$ python -q
>>> import numpy as np
>>> np.set_printoptions(precision=3, suppress=True, linewidth=200)
>>> tidy = lambda a: np.round(a, 3) + 0
>>> q, _ = np.linalg.qr(np.array([[0.2, -0.4, -0.5], [-0.8, -0.3, 1.0], [-2.2, -0.5, -1.1]]))
>>> W0 = q[:, :3]
>>> tidy(W0)
array([[-0.085, -0.967,  0.24 ],
       [ 0.341, -0.255, -0.905],
       [ 0.936,  0.005,  0.351]])
>>> x0 = np.array([9, 5, 5])
>>> (W0 @ x0).argmax()
np.int64(2)
>>> data = np.load("x.npy")
>>> data
array([[-1, -1,  2,  1,  1, -2],
       [ 2, -3, -1, -2,  3,  1],
       [ 3,  3, -1, -3, -3,  1],
       [-1, -1,  2,  1,  1, -2],
       [ 2, -3, -1, -2,  3,  1],
       [ 3,  3, -1, -3, -3,  1]])
>>> W1 = np.array([[2, 5, 1, 3, 2], [0, 2, 1, 1, 3], [0, 5, 2, 1, 0]])
>>> beta = np.array([1, 1, 1, 1, 0])
>>> H = np.maximum(W0 @ W1 + beta, 0)
>>> tidy(H)
array([[0.83 , 0.   , 0.428, 0.018, 0.   ],
       [1.681, 0.   , 0.   , 0.862, 0.   ],
       [2.873, 7.446, 2.643, 4.165, 1.887]])
>>> (H > 0).astype(int)
array([[1, 0, 1, 1, 0],
       [1, 0, 0, 1, 0],
       [1, 1, 1, 1, 1]])
>>> basis = np.array([[3, 0, -3], [-3, -3, 5], [4, -1, 2], [-1, -5, -5], [0, -4, -3]])
>>> W1 @ basis
array([[ -8, -39,   0],
       [ -3, -24,  -2],
       [ -8, -22,  24]])
>>> (H @ basis).round(6).argmax(axis=1)
array([0, 0, 2])
